% ipython --no-banner

In [1]: import numpy as np

In [2]: np.set_printoptions(precision=2, suppress=True, linewidth=140)

In [3]: rng = np.random.default_rng(6)

In [4]: lab = rng.integers(0, 3, 3)

In [5]: feats = np.triu((lab[:, None] == lab) & (rng.random((3, 3)) < 0.8), 1).astype(int)

In [6]: feats += feats.T

In [7]: feats
Out[7]: 
array([[0, 1, 0],
       [1, 0, 1],
       [0, 1, 0]])

In [8]: # columns 0 and 2 are equal

In [9]: P = np.triu(np.array([[-4, -6, -5], [5, 7, 8], [7, -6, -8]]), 1) + np.eye(3)

In [10]: Y = P @ feats @ np.linalg.inv(P)

In [11]: Y
Out[11]: 
array([[  -6.,  -40.,  284.],
       [   1.,   14., -106.],
       [   0.,    1.,   -8.]])

In [12]: np.round(np.linalg.det(Y), 2)
Out[12]: np.float64(-0.0)

In [13]: np.round(np.poly(Y), 2) + 0
Out[13]: array([ 1.,  0., -2.,  0.])

In [14]: np.trace(Y), np.trace(feats)
Out[14]: (np.float64(0.0), np.int64(0))

In [15]: np.linalg.matrix_rank(Y)
Out[15]: np.int64(2)

In [16]: ev, evecs = np.linalg.eigh(feats)

In [17]: ev.sum(), np.trace(feats)
Out[17]: (np.float64(0.0), np.int64(0))

In [18]: np.linalg.svd(feats, compute_uv=False)
Out[18]: array([1.41, 1.41, 0.  ])

In [19]: np.abs(evecs[:, -1]).round(6).argmax()
Out[19]: np.int64(1)

In [20]: round(float(np.linalg.det(feats[::-1])), 2)
Out[20]: 0.0

In [21]: np.kron(np.eye(2, dtype=int), feats)
Out[21]: 
array([[0, 1, 0, 0, 0, 0],
       [1, 0, 1, 0, 0, 0],
       [0, 1, 0, 0, 0, 0],
       [0, 0, 0, 0, 1, 0],
       [0, 0, 0, 1, 0, 1],
       [0, 0, 0, 0, 1, 0]])

In [22]: round(np.linalg.eigvals(feats).sum().real, 2)
Out[22]: np.float64(-0.0)

In [23]: np.einsum("ij,ji->", feats, feats)
Out[23]: np.int64(4)

In [24]: x0 = np.array([-1, -1, -2])

In [25]: feats @ np.eye(3)[2]
Out[25]: array([0., 1., 0.])

In [26]: np.einsum("ij,j->i", feats, x0)
Out[26]: array([-1, -3, -1])

In [27]: (feats * x0).sum(axis=1)
Out[27]: array([-1, -3, -1])

In [28]: np.unique(feats.round(6), axis=0).shape
Out[28]: (2, 3)

In [29]: np.allclose(feats[:-1].T @ np.linalg.lstsq(feats[:-1].T, feats[-1])[0], feats[-1])
Out[29]: True

In [30]: F = np.load("out9.npy")

In [31]: F
Out[31]: 
array([[6, 1, 2, 0],
       [9, 1, 0, 3],
       [0, 8, 3, 3]])

In [32]: x0 = np.array([7, 5, 1, 5])

In [33]: a = np.maximum(F @ x0, 0)

In [34]: np.maximum(F @ (3 * x0), 0)
Out[34]: array([147, 249, 174])

In [35]: np.tanh(F @ x0)
Out[35]: array([1., 1., 1.])

In [36]: F * (a > 1e-9)[:, None]
Out[36]: 
array([[6, 1, 2, 0],
       [9, 1, 0, 3],
       [0, 8, 3, 3]])

In [37]: a
Out[37]: array([49, 83, 58])

In [38]: np.maximum(F @ x0, 0) - np.maximum(-F @ x0, 0)
Out[38]: array([49, 83, 58])

In [39]: W1 = np.array([[2, 3], [1, 1], [3, 3], [3, 0]])

In [40]: coef = np.array([1, 0])

In [41]: H = np.maximum(F @ W1 + coef, 0)

In [42]: H
Out[42]: 
array([[20, 25],
       [29, 28],
       [27, 17]])

In [43]: np.linalg.matrix_rank(H)
Out[43]: np.int64(2)

In [44]: Z = np.array([[4, 0], [4, 2]])

In [45]: (H @ Z).round(6).argmax(axis=1)
Out[45]: array([0, 0, 0])

In [46]: np.round(np.linalg.norm(F[2] - F[0]), 2)
Out[46]: np.float64(9.75)

In [47]: round(np.linalg.norm(F, "nuc"), 2)
Out[47]: np.float64(22.53)

In [48]: round(np.linalg.norm(F, 2), 2)
Out[48]: np.float64(11.64)

In [49]: K = np.load("block18.npy")

In [50]: K
Out[50]: 
array([[  5.62,  19.14,  -1.42],
       [ 12.08,  11.98, -10.51],
       [  6.76,  11.41,  14.97],
       [ -7.04,   7.63, -17.09],
       [-19.42,   4.76,   0.57],
       [-19.81,   1.89,  -1.99],
       [-14.81,  13.39,   1.14],
       [ 19.42,   4.74,  -0.47],
       [ 18.67,  -4.33,   5.73],
       [ -3.53,  15.69,  11.89],
       [ -6.33,  -8.47,  16.97],
       [ 15.3 ,   7.1 , -10.75],
       [-16.53,   6.1 ,   9.46]])

In [51]: O, evecs = np.linalg.qr(K[:, :2])[0], np.linalg.qr(K[:, 2:])[0]

In [52]: s = np.linalg.svd(O.T @ evecs, compute_uv=False)

In [53]: (s > 0.9).sum()
Out[53]: np.int64(0)
